>>> import numpy as np
>>> np.set_printoptions(suppress=True, linewidth=160)
>>> tidy = lambda a: np.round(a, 4) + 0
>>> Y = np.array([[-3], [0], [3], [-2], [1], [-2], [-2], [-3], [1]])
>>> W2 = np.array([[1, 3, 3]])
>>> rng = np.random.default_rng(85376)
>>> data = Y @ W2 + 0.05 * rng.normal(size=(9, 3))
>>> print(tidy(data))
[[-2.9934 -9.0558 -8.9544]
 [ 0.0377  0.0904  0.1255]
 [ 2.9321  9.0129  9.0691]
 [-2.0683 -5.9841 -5.963 ]
 [ 0.987   3.0269  2.979 ]
 [-1.9924 -5.9195 -5.9687]
 [-1.9583 -5.9923 -6.0455]
 [-2.9957 -9.0204 -9.0054]
 [ 1.0021  3.0494  3.11  ]]
>>> hat = data @ np.linalg.solve(data.T @ data, data.T)
>>> print(tidy(np.diag(hat)))
[0.639  0.0595 0.5157 0.6925 0.152  0.31   0.2366 0.2306 0.1642]
>>> print(tidy(np.linalg.eigvalsh(hat)))
[0. 0. 0. 0. 0. 0. 1. 1. 1.]
>>> U, sv, Vt = np.linalg.svd(data)
>>> print(tidy(sv))
[27.9324  0.1377  0.089 ]
>>> print(np.argmax(sv[:-1] / (sv[1:] + 1e-6)) + 1)
1
>>> Y = U[:, :1] @ np.diag(sv[:1]) @ Vt[:1]
>>> print(tidy(np.linalg.norm(data - Y, 2)), tidy(sv[1]))
0.1377 0.1377
>>> print(np.linalg.matrix_rank(data, rtol=0.05))
1
>>> vec = np.array([1, 2, 2])
>>> print(np.linalg.norm(data @ vec) <= np.linalg.norm(data, 2) * np.linalg.norm(vec) + 1e-9)
True
>>> print((data @ vec).argmax())
2
>>> arr = np.array([[6.0, 0.0, 0.0, 0.0],
...     [0.0, 6.0, 5.0, 0.0],
...     [0.0, 5.0, 6.0, 0.0],
...     [0.0, 0.0, 0.0, 6.0]])
>>> vec = np.array([4, 5, 0, 5])
>>> y = arr @ vec
>>> print(y)
[24. 30. 25. 30.]
>>> print(tidy(np.linalg.solve(arr, arr[:, 3])))
[0. 0. 0. 1.]
>>> print(tidy(np.linalg.solve(arr, -1 * y)))
[-4. -5.  0. -5.]
>>> print(tidy(np.linalg.det(arr)))
396.0
>>> print((arr != 0).astype(int))
[[1 0 0 0]
 [0 1 1 0]
 [0 1 1 0]
 [0 0 0 1]]
>>> print(tidy(np.sort(np.linalg.eigvals(arr).real)))
[ 1.  6.  6. 11.]
>>> print((np.linalg.matrix_power((arr != 0) + (arr.T != 0) + np.eye(4), 4) > 0).astype(int))
[[1 0 0 0]
 [0 1 1 0]
 [0 1 1 0]
 [0 0 0 1]]
